$ python3 -q
>>> import numpy as np
>>> np.set_printoptions(precision=2, suppress=True, linewidth=120)
>>> Y = np.array([[1, 2, 1, 1], [0, 1, 0, 2], [0, 1, 2, 2], [0, 1, 0, 1]])
>>> feats = Y + Y.T
>>> feats
array([[2, 2, 1, 1],
       [2, 2, 1, 3],
       [1, 1, 4, 2],
       [1, 3, 2, 2]])
>>> # equal to its transpose
>>> Y = feats / np.sqrt((feats ** 2).mean(axis=1, keepdims=True))
>>> np.linalg.norm(Y, axis=1)
array([2., 2., 2., 2.])
>>> feats - feats.mean(axis=1, keepdims=True)
array([[ 0.5,  0.5, -0.5, -0.5],
       [ 0. ,  0. , -1. ,  1. ],
       [-1. , -1. ,  2. ,  0. ],
       [-1. ,  1. ,  0. ,  0. ]])
>>> np.linalg.matrix_rank(Y) == np.linalg.matrix_rank(feats)
np.True_
>>> np.linalg.matrix_rank(feats - feats.mean(axis=1, keepdims=True))
np.int64(3)
>>> K = np.load("w.npy")
>>> K
array([[ -2,   9,  -1, -18,   2,  -5,  -3],
       [  4,   0,   2,   0,  -1,   9,  -6],
       [  3,   7,   6, -14,  -4,   9,  -9],
       [ -2,   1,   0,  -2,  -3,   2,   7],
       [  8,   6,  -3, -12,  -8,  -3,   4],
       [  9,  -3,  -5,   6,  -5,   3,  -4],
       [  5,   2,   2,  -4,   6,   1,  -5],
       [  0,   3,  -6,  -6,  -8,  -5,   0]])
>>> np.allclose(K[:-1].T @ np.linalg.lstsq(K[:-1].T, K[-1])[0], K[-1])
True
>>> np.abs(np.diag(np.linalg.qr(K)[1])) > 1e-9
array([ True,  True,  True, False,  True,  True,  True])
>>> np.linalg.lstsq(K[:-1].T, K[-1])[2]
np.int32(6)
>>> round(np.trace(np.linalg.pinv(K) @ K), 2)
np.float64(6.0)
>>> E = np.load("x.npy")
>>> E
array([[ 0,  0, -1,  1,  1, -1, -2,  0, -2],
       [-2,  0,  0,  1,  2,  0,  2, -1,  0],
       [ 1, -2, -1,  0,  2, -1,  1,  2, -1],
       [-2, -1, -2, -1, -2,  1, -1,  2,  1],
       [-2,  2, -1, -2, -1,  1,  1,  1,  1],
       [ 1,  0, -2, -1,  0,  0,  0,  1, -2],
       [-2,  1,  1, -1, -1, -1,  0, -2, -1],
       [ 2, -1,  1, -1,  1,  1,  0,  0,  2],
       [ 4,  0, -1, -1, -3, -1, -6,  2, -2]])
>>> np.abs(np.diag(np.linalg.qr(E)[1])) > 1e-9
array([ True,  True,  True,  True,  True,  True,  True,  True, False])
>>> round(float(np.trace(np.linalg.pinv(E) @ E)), 2)
8.0
>>> rng = np.random.default_rng(7681)
>>> idx = rng.permutation(9)
>>> idx
array([4, 7, 0, 3, 5, 1, 8, 6, 2])
>>> Y = E[idx][:, idx]
>>> Y
array([[-1,  1, -2, -2,  1,  2,  1,  1, -1],
       [ 1,  0,  2, -1,  1, -1,  2,  0,  1],
       [ 1,  0,  0,  1, -1,  0, -2, -2, -1],
       [-2,  2, -2, -1,  1, -1,  1, -1, -2],
       [ 0,  1,  1, -1,  0,  0, -2,  0, -2],
       [ 2, -1, -2,  1,  0,  0,  0,  2,  0],
       [-3,  2,  4, -1, -1,  0, -2, -6, -1],
       [-1, -2, -2, -1, -1,  1, -1,  0,  1],
       [ 2,  2,  1,  0, -1, -2, -1,  1, -1]])
>>> np.diag(Y)
array([-1,  0,  0, -1,  0,  0, -2,  0, -1])
>>> round(float(np.linalg.det(Y)), 2), np.round(np.linalg.det(E[idx]), 2)
(-0.0, np.float64(0.0))
>>> np.trace(Y)
np.int64(-5)
>>> left, s, VT = np.linalg.svd(E)
>>> evecs = VT[:(s > 1e-8).sum()]
>>> x = E[4] + 5 * E[6] + rng.integers(2) * np.eye(9)[5]
>>> x
array([-12.,   7.,   4.,  -7.,  -6.,  -4.,   1.,  -9.,  -4.])
>>> np.allclose(evecs.T @ evecs @ x, x)
True
>>> np.diag(evecs.T @ evecs)
array([0.97, 1.  , 0.7 , 1.  , 1.  , 0.66, 1.  , 0.89, 0.78])
>>> F = np.load("dump.npy")
>>> F
array([[ 0.92, -0.29,  0.24, -0.08, -0.08],
       [-0.29, -0.06,  0.86, -0.29, -0.29],
       [ 0.24,  0.86,  0.29,  0.24,  0.24],
       [-0.08, -0.29,  0.24,  0.92, -0.08],
       [-0.08, -0.29,  0.24, -0.08,  0.92]])
>>> # columns are unit length and at right angles
>>> def softmax(z):
...     e = np.exp(z - z.max(axis=-1, keepdims=True))
...     return e / e.sum(axis=-1, keepdims=True)
... 
>>> softmax(F).sum(axis=1)
array([1., 1., 1., 1., 1.])
>>> np.round(softmax(10 * F[2]), 2) + 0
array([0.  , 0.99, 0.  , 0.  , 0.  ])
>>> softmax(F[2] + 5)
array([0.17, 0.32, 0.18, 0.17, 0.17])
>>> softmax(F[2])
array([0.17, 0.32, 0.18, 0.17, 0.17])
>>> att = F @ F.T / np.sqrt(5)
>>> softmax(att)
array([[0.28, 0.18, 0.18, 0.18, 0.18],
       [0.18, 0.28, 0.18, 0.18, 0.18],
       [0.18, 0.18, 0.28, 0.18, 0.18],
       [0.18, 0.18, 0.18, 0.28, 0.18],
       [0.18, 0.18, 0.18, 0.18, 0.28]])
>>> softmax(att).round(6).argmax(axis=1)
array([0, 1, 2, 3, 4])
>>> np.round(F.T @ F, 2) + 0
array([[1., 0., 0., 0., 0.],
       [0., 1., 0., 0., 0.],
       [0., 0., 1., 0., 0.],
       [0., 0., 0., 1., 0.],
       [0., 0., 0., 0., 1.]])
>>> np.linalg.pinv(F)
array([[ 0.92, -0.29,  0.24, -0.08, -0.08],
       [-0.29, -0.06,  0.86, -0.29, -0.29],
       [ 0.24,  0.86,  0.29,  0.24,  0.24],
       [-0.08, -0.29,  0.24,  0.92, -0.08],
       [-0.08, -0.29,  0.24, -0.08,  0.92]])
>>> np.linalg.svd(F, compute_uv=False)
array([1., 1., 1., 1., 1.])
>>> evals, evecs = np.linalg.eig(F)
>>> round(float(np.prod(evals)), 2)
-1.0
>>> np.all(np.linalg.eigvalsh(F) > 0)
np.False_
>>> round(float(np.linalg.eigvalsh(F).min()), 2)
-1.0
>>> x = np.array([0, 1, 0, -2, -2])
>>> np.einsum("ij,j->i", F, x)
array([ 0.03,  1.1 , -0.08, -1.97, -1.97])
>>> np.linalg.norm(F @ x) <= np.linalg.norm(F, 2) * np.linalg.norm(x) + 1e-9
np.True_
>>> (F @ x).argmax()
np.int64(1)
>>> m1 = np.array([[-3, 0, 0, 0, 0],
...     [-3, 1, 0, 0, 0],
...     [1, 1, -3, 0, 0],
...     [0, 1, 0, 2, 0],
...     [2, -3, -3, -1, -1]])
>>> # triangular: eigenvalues sit on the diagonal
>>> idx = rng.permutation(5)
>>> idx
array([3, 4, 1, 2, 0])
>>> Y = m1[idx][:, idx]
>>> np.trace(Y)
np.int64(-4)
>>> np.diag(Y)
array([ 2, -1,  1, -3, -3])
>>> np.allclose(Y, m1)
False
>>> evals, evecs = np.linalg.eig(m1)
>>> m1 @ evecs[:, 0] - evals[0] * evecs[:, 0]
array([0., 0., 0., 0., 0.])
>>> evals
array([-1.,  2., -3.,  1., -3.])
>>> np.sort(np.linalg.eigvals(m1.T))
array([-3., -3., -1.,  1.,  2.])
>>> np.prod(evals)
np.float64(-18.0)
>>> np.sort(np.linalg.eigvals(np.linalg.inv(m1)))
array([-1.  , -0.33, -0.33,  0.5 ,  1.  ])
>>> W0 = np.loadtxt("m.csv", delimiter=",")
>>> W0
array([[-3.,  0., -1., -3.,  3., -3.,  2., -1.,  1.],
       [-1.,  0.,  2.,  1., -2.,  0., -3.,  3.,  0.],
       [-3., -2.,  2.,  2., -3., -3.,  3.,  3., -1.],
       [ 2.,  3., -3.,  3., -3.,  0., -2.,  2.,  1.],
       [ 1.,  0.,  0., -2., -3.,  1., -3.,  0., -3.],
       [ 3., -2., -3.,  2.,  1., -3.,  0.,  1.,  0.],
       [-2., -3., -2., -3.,  1.,  0.,  3.,  2.,  3.],
       [ 1.,  0.,  0.,  0.,  1.,  1.,  2., -1., -1.],
       [ 2.,  1., -1.,  1.,  1.,  0., -2., -3.,  2.]])
>>> Y = W0[0, 0] * W0[1:] - np.outer(W0[1:, 0], W0[0])
>>> Y
array([[  0.,   0.,  -7.,  -6.,   9.,  -3.,  11., -10.,   1.],
       [  0.,   6.,  -9., -15.,  18.,   0.,  -3., -12.,   6.],
       [  0.,  -9.,  11.,  -3.,   3.,   6.,   2.,  -4.,  -5.],
       [  0.,  -0.,   1.,   9.,   6.,   0.,   7.,   1.,   8.],
       [  0.,   6.,  12.,   3., -12.,  18.,  -6.,   0.,  -3.],
       [  0.,   9.,   4.,   3.,   3.,  -6.,  -5.,  -8.,  -7.],
       [  0.,  -0.,   1.,   3.,  -6.,   0.,  -8.,   4.,   2.],
       [  0.,  -3.,   5.,   3.,  -9.,   6.,   2.,  11.,  -8.]])
>>> np.linalg.matrix_rank(Y), np.linalg.matrix_rank(W0)
(np.int64(8), np.int64(9))
>>> round(np.linalg.norm(Y, 2) / np.linalg.norm(Y), 2)
np.float64(0.73)
>>> x = np.array([2, 3, 2, 0, -1, 0, 0, 0, 1])
>>> h = np.maximum(W0 @ x, 0)
>>> np.flatnonzero(h > 1e-9)
array([1, 3, 4, 8])
>>> np.maximum(W0 @ (3 * x), 0)
array([ 0., 12.,  0., 33.,  6.,  0.,  0.,  0., 18.])
>>> W0 * (h > 1e-9)[:, None]
array([[-0.,  0., -0., -0.,  0., -0.,  0., -0.,  0.],
       [-1.,  0.,  2.,  1., -2.,  0., -3.,  3.,  0.],
       [-0., -0.,  0.,  0., -0., -0.,  0.,  0., -0.],
       [ 2.,  3., -3.,  3., -3.,  0., -2.,  2.,  1.],
       [ 1.,  0.,  0., -2., -3.,  1., -3.,  0., -3.],
       [ 0., -0., -0.,  0.,  0., -0.,  0.,  0.,  0.],
       [-0., -0., -0., -0.,  0.,  0.,  0.,  0.,  0.],
       [ 0.,  0.,  0.,  0.,  0.,  0.,  0., -0., -0.],
       [ 2.,  1., -1.,  1.,  1.,  0., -2., -3.,  2.]])
>>> np.maximum(W0 @ x, 0) - np.maximum(-W0 @ x, 0)
array([-10.,   4.,  -6.,  11.,   2.,  -7., -15.,   0.,   6.])
